>>> import numpy as np
>>> np.set_printoptions(suppress=True, linewidth=140)
>>> F = np.array([[0, 0, 0, -4, 0, 0],
...     [0, 0, 0, 0, 0, 3],
...     [0, 0, 0, 0, 0, 0],
...     [5, 0, 0, 0, 0, 0],
...     [0, 0, 0, 0, -2, 0],
...     [0, 2, 0, 0, 0, 0]])
>>> F @ F.T
array([[16,  0,  0,  0,  0,  0],
       [ 0,  9,  0,  0,  0,  0],
       [ 0,  0,  0,  0,  0,  0],
       [ 0,  0,  0, 25,  0,  0],
       [ 0,  0,  0,  0,  4,  0],
       [ 0,  0,  0,  0,  0,  4]])
>>> F[:, 5] @ F[:, 1]
np.int64(0)
>>> F.T @ F
array([[25,  0,  0,  0,  0,  0],
       [ 0,  4,  0,  0,  0,  0],
       [ 0,  0,  0,  0,  0,  0],
       [ 0,  0,  0, 16,  0,  0],
       [ 0,  0,  0,  0,  4,  0],
       [ 0,  0,  0,  0,  0,  9]])
>>> U, sigma, vt = np.linalg.svd(F)
>>> sigma
array([5., 4., 3., 2., 2., 0.])
>>> B = U[:, :5] @ np.diag(sigma[:5]) @ vt[:5]
>>> np.linalg.matrix_rank(F, rtol=0.05)
np.int64(5)
>>> B
array([[ 0.,  0.,  0., -4.,  0.,  0.],
       [ 0.,  0.,  0.,  0.,  0.,  3.],
       [ 0.,  0.,  0.,  0.,  0.,  0.],
       [ 5.,  0.,  0.,  0.,  0.,  0.],
       [ 0.,  0.,  0.,  0., -2.,  0.],
       [ 0.,  2.,  0.,  0.,  0.,  0.]])
>>> M = np.load("dump.npy")
>>> M
array([[ -2,  -1,   0,   1,   2,   3,   4,   5,   6,   7,   8,   9,  10,  11,  12],
       [ 13,  14,  15,  16,  17,  18,  19,  20,  21,  22,  23,  24,  25,  26,  27],
       [ 28,  29,  30,  31,  32,  33,  34,  35,  36,  37,  38,  39,  40,  41,  42],
       [ 43,  44,  45,  46,  47,  48,  49,  50,  51,  52,  53,  54,  55,  56,  57],
       [ 58,  59,  60,  61,  62,  63,  64,  65,  66,  67,  68,  69,  70,  71,  72],
       [ 73,  74,  75,  76,  77,  78,  79,  80,  81,  82,  83,  84,  85,  86,  87],
       [ 88,  89,  90,  91,  92,  93,  94,  95,  96,  97,  98,  99, 100, 101, 102],
       [103, 104, 105, 106, 107, 108, 109, 110, 111, 112, 113, 114, 115, 116, 117],
       [118, 119, 120, 121, 122, 123, 124, 125, 126, 127, 128, 129, 130, 131, 132],
       [133, 134, 135, 136, 137, 138, 139, 140, 141, 142, 143, 144, 145, 146, 147],
       [148, 149, 150, 151, 152, 153, 154, 155, 156, 157, 158, 159, 160, 161, 162]])
>>> U, sigma, vt = np.linalg.svd(M)
>>> vecs = vt[:(sigma > 1e-8).sum()]
>>> rng = np.random.default_rng(7175)
>>> vec = M[6] + 5 * M[5] + rng.integers(2) * np.eye(15)[13]
>>> vec
array([453., 459., 465., 471., 477., 483., 489., 495., 501., 507., 513., 519., 525., 531., 537.])
>>> round(np.linalg.norm(vec - vecs.T @ vecs @ vec), 2)
np.float64(0.0)
